% python3 -q
>>> import numpy as np
>>> np.set_printoptions(precision=3, suppress=True, linewidth=200)
>>> data = np.array([[-2.0, 1.0, 0.0, 0.0, 0.0, 0.0, 0.0],
...     [0.0, -2.0, 1.0, 0.0, 0.0, 0.0, 0.0],
...     [0.0, 0.0, -2.0, 1.0, 0.0, 0.0, 0.0],
...     [0.0, 0.0, 0.0, -2.0, 1.0, 0.0, 0.0],
...     [0.0, 0.0, 0.0, 0.0, -2.0, 1.0, 0.0],
...     [0.0, 0.0, 0.0, 0.0, 0.0, -2.0, 1.0],
...     [0.0, 0.0, 0.0, 0.0, 0.0, 0.0, -2.0]])
>>> # triangular, det is the product of the diagonal
>>> blk = np.stack([data, -2 * data, data[::-1]])
>>> np.linalg.det(blk)
array([ -128., 16384.,   128.])
>>> np.linalg.matrix_rank(blk)
array([7, 7, 7])
>>> blk.shape
(3, 7, 7)
>>> blk.sum(axis=0)
array([[ 2., -1.,  0.,  0.,  0.,  0., -2.],
       [ 0.,  2., -1.,  0.,  0., -2.,  1.],
       [ 0.,  0.,  2., -1., -2.,  1.,  0.],
       [ 0.,  0.,  0.,  0.,  0.,  0.,  0.],
       [ 0.,  0., -2.,  1.,  2., -1.,  0.],
       [ 0., -2.,  1.,  0.,  0.,  2., -1.],
       [-2.,  1.,  0.,  0.,  0.,  0.,  2.]])
>>> np.linalg.norm(blk, axis=(1, 2))
array([ 5.831, 11.662,  5.831])
>>> rng = np.random.default_rng(6771)
>>> labels = rng.permutation(7)
>>> print(labels)
[5 2 1 4 0 3 6]
>>> M2 = data[labels][:, labels]
>>> print(np.diag(M2))
[-2. -2. -2. -2. -2. -2. -2.]
>>> print(round(float(np.linalg.det(M2)), 3), round(float(np.linalg.det(data[labels])), 3))
-128.0 -128.0
>>> np.sort(np.abs(np.linalg.eigvals(M2)))
array([2., 2., 2., 2., 2., 2., 2.])
>>> np.allclose(M2, data)
False
>>> np.linalg.matrix_power(data, 2)
array([[ 4., -4.,  1.,  0.,  0.,  0.,  0.],
       [ 0.,  4., -4.,  1.,  0.,  0.,  0.],
       [ 0.,  0.,  4., -4.,  1.,  0.,  0.],
       [ 0.,  0.,  0.,  4., -4.,  1.,  0.],
       [ 0.,  0.,  0.,  0.,  4., -4.,  1.],
       [ 0.,  0.,  0.,  0.,  0.,  4., -4.],
       [ 0.,  0.,  0.,  0.,  0.,  0.,  4.]])
>>> np.allclose(data, data.T)
False
>>> np.sort(np.abs(np.linalg.eigvals(data)))
array([2., 2., 2., 2., 2., 2., 2.])
>>> (data + data.T) / 2
array([[-2. ,  0.5,  0. ,  0. ,  0. ,  0. ,  0. ],
       [ 0.5, -2. ,  0.5,  0. ,  0. ,  0. ,  0. ],
       [ 0. ,  0.5, -2. ,  0.5,  0. ,  0. ,  0. ],
       [ 0. ,  0. ,  0.5, -2. ,  0.5,  0. ,  0. ],
       [ 0. ,  0. ,  0. ,  0.5, -2. ,  0.5,  0. ],
       [ 0. ,  0. ,  0. ,  0. ,  0.5, -2. ,  0.5],
       [ 0. ,  0. ,  0. ,  0. ,  0. ,  0.5, -2. ]])
>>> round(float(np.abs(np.linalg.eigvals(data)).max()), 3)
2.0
>>> assert data == data.T
Traceback (most recent call last):
  File "<python-input-23>", line 1, in <module>
    assert data == data.T
           ^^^^^^^^^^^^^^
ValueError: The truth value of an array with more than one element is ambiguous. Use a.any() or a.all()
>>> (data - data.T) / 2
array([[ 0. ,  0.5,  0. ,  0. ,  0. ,  0. ,  0. ],
       [-0.5,  0. ,  0.5,  0. ,  0. ,  0. ,  0. ],
       [ 0. , -0.5,  0. ,  0.5,  0. ,  0. ,  0. ],
       [ 0. ,  0. , -0.5,  0. ,  0.5,  0. ,  0. ],
       [ 0. ,  0. ,  0. , -0.5,  0. ,  0.5,  0. ],
       [ 0. ,  0. ,  0. ,  0. , -0.5,  0. ,  0.5],
       [ 0. ,  0. ,  0. ,  0. ,  0. , -0.5,  0. ]])
